In [1]: import numpy as np

In [2]: np.set_printoptions(precision=2, suppress=True, linewidth=140, floatmode="fixed")

In [3]: A2 = np.array([[2, 2, 2, 2, 0],
   ...:     [2, 0, 0, 0, 2],
   ...:     [0, 0, 1, 2, 1],
   ...:     [0, 2, 0, 1, 0],
   ...:     [0, 2, 0, 1, 2]])

In [4]: K = A2 + A2.T

In [5]: print(K)
[[4 4 2 2 0]
 [4 0 0 2 4]
 [2 0 2 2 1]
 [2 2 2 2 1]
 [0 4 1 1 4]]

In [6]: def softmax(z):
   ...:     e = np.exp(z - z.max(axis=-1, keepdims=True))
   ...:     return e / e.sum(axis=-1, keepdims=True)
   ...: 

In [7]: print(softmax(K[0] + -3))
[0.44 0.44 0.06 0.06 0.01]

In [8]: print(softmax(K[0]))
[0.44 0.44 0.06 0.06 0.01]

In [9]: print(softmax(K).sum(axis=1))
[1.00 1.00 1.00 1.00 1.00]

In [10]: att = K @ K.T / np.sqrt(5)

In [11]: print(np.round(softmax(att)[0] @ K, 2) + 0)
[4.00 4.00 2.00 2.00 0.00]

In [12]: x0 = np.array([-1, 0, -2, 0, -2])

In [13]: y = K @ x0

In [14]: print(y)
[ -8 -12  -8  -8 -10]

In [15]: print(np.linalg.solve(K, -1 * y))
[ 1.00 -0.00  2.00  0.00  2.00]

In [16]: print((K + K.T) / 2)
[[4.00 4.00 2.00 2.00 0.00]
 [4.00 0.00 0.00 2.00 4.00]
 [2.00 0.00 2.00 2.00 1.00]
 [2.00 2.00 2.00 2.00 1.00]
 [0.00 4.00 1.00 1.00 4.00]]

In [17]: print(round(np.abs(np.linalg.eigvals(K)).max(), 2))
9.92

In [18]: print(np.allclose(K, K.T))
True

In [19]: print(np.round(np.linalg.det(K), 2))
-48.0

In [20]: print(np.sort(np.abs(np.linalg.eigvals(K))))
[0.13 1.96 4.33 4.35 9.92]

In [21]: print(K @ K)
[[40 20 16 24 20]
 [20 36 16 16 18]
 [16 16 13 13  8]
 [24 16 13 17 16]
 [20 18  8 16 34]]

In [22]: print(np.allclose(K @ K.T, K.T @ K))
True

In [23]: print(np.linalg.matrix_power(K, 2))
[[40 20 16 24 20]
 [20 36 16 16 18]
 [16 16 13 13  8]
 [24 16 13 17 16]
 [20 18  8 16 34]]

In [24]: A = np.load("test10.npy")

In [25]: print(A)
[[0 1 0 0]
 [1 0 1 0]
 [0 1 0 0]
 [0 0 0 0]]

In [26]: print(np.argsort(-np.linalg.norm(A, axis=0).round(6), kind="stable")[:3])
[1 0 2]

In [27]: print(np.linalg.matrix_rank(A, rtol=0.1))
2

In [28]: print(np.linalg.cond(A) > 100)
True

In [29]: print([round(float(x), 2) for x in np.linalg.svd(A, compute_uv=False)[:3]])
[1.41, 1.41, 0.0]
